% ipython --no-banner

In [1]: import numpy as np

In [2]: from numpy import linalg as LA

In [3]: np.set_printoptions(precision=2, suppress=True, linewidth=120)

In [4]: def rnd(a):
   ...:     return np.round(a, 2) + 0
   ...: 

In [5]: m1 = np.array([[-0.7, 0.1, -0.8], [-2.0, 1.2, -0.2], [1.9, -0.4, 0.6]])

In [6]: m1
Out[6]: 
array([[-0.7,  0.1, -0.8],
       [-2. ,  1.2, -0.2],
       [ 1.9, -0.4,  0.6]])

In [7]: rnd(m1.mean(axis=0))
Out[7]: array([-0.27,  0.3 , -0.13])

In [8]: rnd(m1 - m1[0])
Out[8]: 
array([[ 0. ,  0. ,  0. ],
       [-1.3,  1.1,  0.6],
       [ 2.6, -0.5,  1.4]])

In [9]: LA.rank(m1)
---------------------------------------------------------------------------
AttributeError                            Traceback (most recent call last)
Cell In[9], line 1
----> 1 LA.rank(m1)

AttributeError: module 'numpy.linalg' has no attribute 'rank'

In [10]: rnd(LA.svd(m1, compute_uv=False))
Out[10]: array([3.16, 0.84, 0.31])

In [11]: np.count_nonzero(m1)
Out[11]: np.int64(9)

In [12]: rnd(LA.norm(m1))
Out[12]: np.float64(3.28)

In [13]: q, V = LA.qr(m1[:, :1])[0], LA.qr(m1[:, 1:])[0]

In [14]: s = LA.svd(q.T @ V, compute_uv=False)

In [15]: rnd(s)
Out[15]: array([0.97])

In [16]: rnd(LA.norm(q @ q.T - V @ V.T, 2))
Out[16]: np.float64(1.0)

In [17]: (s > 0.9).sum()
Out[17]: np.int64(1)

In [18]: rnd(LA.eigvals(m1).sum().real)
Out[18]: np.float64(1.1)

In [19]: rnd(LA.det(m1[::-1]))
Out[19]: np.float64(-0.82)

In [20]: rnd(LA.eigvals(m1))
Out[20]: array([0.1 +0.95j, 0.1 -0.95j, 0.89+0.j  ])

In [21]: np.einsum("ij,ji->", m1, m1)
Out[21]: np.float64(-0.99)

In [22]: W2 = np.array([[1, 3, 0], [0, 1, 3]])

In [23]: arr = np.repeat(W2, 21 // 2, axis=0)

In [24]: rng = np.random.default_rng(777947)

In [25]: arr = arr + 0.1 * rng.normal(size=arr.shape)

In [26]: rnd(arr)
Out[26]: 
array([[ 1.11,  3.14, -0.14],
       [ 0.93,  2.99,  0.05],
       [ 0.89,  2.93, -0.08],
       [ 1.13,  3.11,  0.06],
       [ 1.03,  3.06,  0.01],
       [ 1.05,  2.86, -0.12],
       [ 0.8 ,  3.12,  0.05],
       [ 1.09,  2.96, -0.05],
       [ 0.96,  2.97,  0.1 ],
       [ 1.01,  3.16,  0.02],
       [ 0.03,  0.85,  3.05],
       [ 0.15,  0.92,  2.96],
       [-0.21,  1.11,  3.16],
       [-0.06,  0.81,  3.16],
       [-0.07,  0.99,  2.9 ],
       [-0.18,  1.17,  2.78],
       [ 0.19,  1.09,  3.04],
       [ 0.05,  0.96,  3.08],
       [ 0.  ,  1.07,  2.95],
       [ 0.22,  1.09,  2.86]])

In [27]: rnd(LA.norm(arr, 2))
Out[27]: np.float64(11.46)

In [28]: rnd(arr[19] @ arr[9])
Out[28]: np.float64(3.72)

In [29]: rnd(LA.norm(arr) ** 2 / LA.norm(arr, 2) ** 2)
Out[29]: np.float64(1.54)

In [30]: rnd(LA.norm(arr, 1)), rnd(LA.norm(arr, np.inf))
Out[30]: (np.float64(40.36), np.float64(4.47))

In [31]: rnd(LA.norm(arr, axis=1))
Out[31]: 
array([3.33, 3.13, 3.06, 3.31, 3.22, 3.05, 3.22, 3.16, 3.13, 3.32, 3.17, 3.1 , 3.35, 3.26, 3.06, 3.02, 3.23, 3.23,
       3.14, 3.07])

In [32]: LA.norm(arr, axis=1).argmax()
Out[32]: np.int64(12)

In [33]: rnd(LA.norm(arr[19], 1)), rnd(LA.norm(arr[19], np.inf))
Out[33]: (np.float64(4.18), np.float64(2.86))
